% ipython --no-banner

In [1]: import numpy as np

In [2]: from numpy import linalg as LA

In [3]: np.set_printoptions(precision=3, suppress=True, linewidth=160)

In [4]: rnd = lambda a: np.round(a, 3) + 0

In [5]: arr = np.load("test1.npy")

In [6]: print(arr)
[[-32   1  -5   5]
 [ -6  24  -6  -5]
 [ -6  -1 -12  -4]
 [ -4   6  -6 -36]]

In [7]: proj = np.triu(np.array([[-2, 5, 0, 2], [-1, -3, 0, 0], [-3, -4, -3, -3], [3, -3, 2, -2]]), 1) + np.eye(4)

In [8]: B = proj @ arr @ LA.inv(proj)

In [9]: print(np.trace(B), np.trace(arr))
-56.0 -56

In [10]: print(rnd(np.poly(B)))
[      1.      56.      44.  -33060. -286696.]

In [11]: print(B)
[[-70. 483. -47. -93.]
 [ -6.  54.  -6. -11.]
 [  6. -49.   6. 110.]
 [ -4.  26.  -6. -46.]]

In [12]: print(proj @ arr - arr @ proj)
[[-38. 292. -42. -48.]
 [  0.  30.   0.  -6.]
 [ 12.  12.  18.  84.]
 [  0.  20.   0. -10.]]

In [13]: f = np.array([-1, 2, 2, -2])

In [14]: B = arr + np.outer(f, np.eye(4)[1])

In [15]: print(B)
[[-32.   0.  -5.   5.]
 [ -6.  26.  -6.  -5.]
 [ -6.   1. -12.  -4.]
 [ -4.   4.  -6. -36.]]

In [16]: U, sv = LA.svd(B)
---------------------------------------------------------------------------
ValueError                                Traceback (most recent call last)
Cell In[16], line 1
----> 1 U, sv = LA.svd(B)

ValueError: too many values to unpack (expected 2)

In [17]: U, sv, vt = LA.svd(B, full_matrices=False)

In [18]: print(U.shape, sv.shape, vt.shape)
(4, 4) (4,) (4, 4)

In [19]: print((sv > 1e-8).sum())
4

In [20]: print(rnd(U.T @ B @ vt.T))
[[40.087  0.     0.     0.   ]
 [ 0.    34.067  0.     0.   ]
 [ 0.     0.    23.449  0.   ]
 [ 0.     0.     0.     9.521]]

In [21]: print(rnd(np.abs(vt[0])))
[0.367 0.376 0.289 0.8  ]

In [22]: print(np.abs(U[:, 0]).round(6).argmax())
3

In [23]: print(rnd(sv / sv[0]))
[1.    0.85  0.585 0.238]

In [24]: print(rnd(U.T @ U))
[[1. 0. 0. 0.]
 [0. 1. 0. 0.]
 [0. 0. 1. 0.]
 [0. 0. 0. 1.]]

In [25]: print(rnd(np.sqrt((sv ** 2).sum())), rnd(LA.norm(B)))
58.378 58.378

In [26]: t3 = np.stack([arr, -3 * arr, arr[::-1]])

In [27]: print(LA.matrix_rank(t3))
[4 4 4]

In [28]: print(rnd(LA.norm(t3, axis=(1, 2))))
[ 57.697 173.092  57.697]

In [29]: print(LA.matrix_rank(t3.reshape(3, -1)))
2

In [30]: B = np.array([[-2, -3, 2], [-1, -2, -3]])

In [31]: cent = np.kron(B, arr)

In [32]: print(cent)
[[ 64  -2  10 -10  96  -3  15 -15 -64   2 -10  10]
 [ 12 -48  12  10  18 -72  18  15 -12  48 -12 -10]
 [ 12   2  24   8  18   3  36  12 -12  -2 -24  -8]
 [  8 -12  12  72  12 -18  18 108  -8  12 -12 -72]
 [ 32  -1   5  -5  64  -2  10 -10  96  -3  15 -15]
 [  6 -24   6   5  12 -48  12  10  18 -72  18  15]
 [  6   1  12   4  12   2  24   8  18   3  36  12]
 [  4  -6   6  36   8 -12  12  72  12 -18  18 108]]

In [33]: W0 = 0.7 ** np.abs(np.subtract.outer(np.arange(2), np.arange(2)))

In [34]: print(W0)
[[1.  0.7]
 [0.7 1. ]]

In [35]: # symmetric, so the eigenvalues are real

In [36]: t = np.radians(45)

In [37]: Rm = np.eye(2)

In [38]: Rm[0, 0] = Rm[1, 1] = np.cos(t)

In [39]: Rm[0, 1], Rm[1, 0] = -np.sin(t), np.sin(t)

In [40]: print(rnd(Rm))
[[ 0.707 -0.707]
 [ 0.707  0.707]]

In [41]: B = W0 @ Rm.T

In [42]: print(np.allclose(LA.norm(W0, axis=1), LA.norm(B, axis=1)))
True

In [43]: M = np.load("m.npy")

In [44]: print(M)
[[-3.663 -0.087  0.084]
 [-0.214 -1.735  1.938]
 [-0.419  0.102  2.025]
 [ 5.953  2.909  2.747]
 [ 1.91   5.987 -0.307]
 [ 3.184 -0.395  0.989]
 [ 1.655  3.34  -3.268]
 [-1.138  3.491  3.24 ]
 [ 0.664  0.339  0.587]
 [-1.821  0.394 -3.578]
 [-1.943  5.389 -1.637]
 [-2.188 -2.445 -3.015]
 [-1.331 -1.217  1.639]
 [ 2.041 -0.845  2.279]
 [-2.953 -1.248 -0.119]
 [-1.63   3.882  0.209]
 [-1.218  3.372 -2.578]
 [ 2.88  -0.058  3.073]
 [-5.886 -1.344  0.544]
 [-1.522  4.539 -0.615]
 [-1.244  4.715 -2.956]
 [-2.501  1.496  3.774]
 [ 2.397  4.378 -2.002]
 [-2.911  6.425  1.034]
 [ 0.915  2.134 -0.886]
 [ 3.214 -1.81   2.169]]

In [45]: Xs = (M - M.mean(axis=0)) / M.std(axis=0)

In [46]: print(rnd(Xs.std(axis=0)))
[1. 1. 1.]

In [47]: print(np.argwhere(np.abs(Xs) > 2))
[[ 3  0]
 [18  0]]

In [48]: b = LA.lstsq(np.delete(Xs, 1, axis=1), Xs[:, 1])[0]

In [49]: print(rnd(b))
[ 0.113 -0.293]
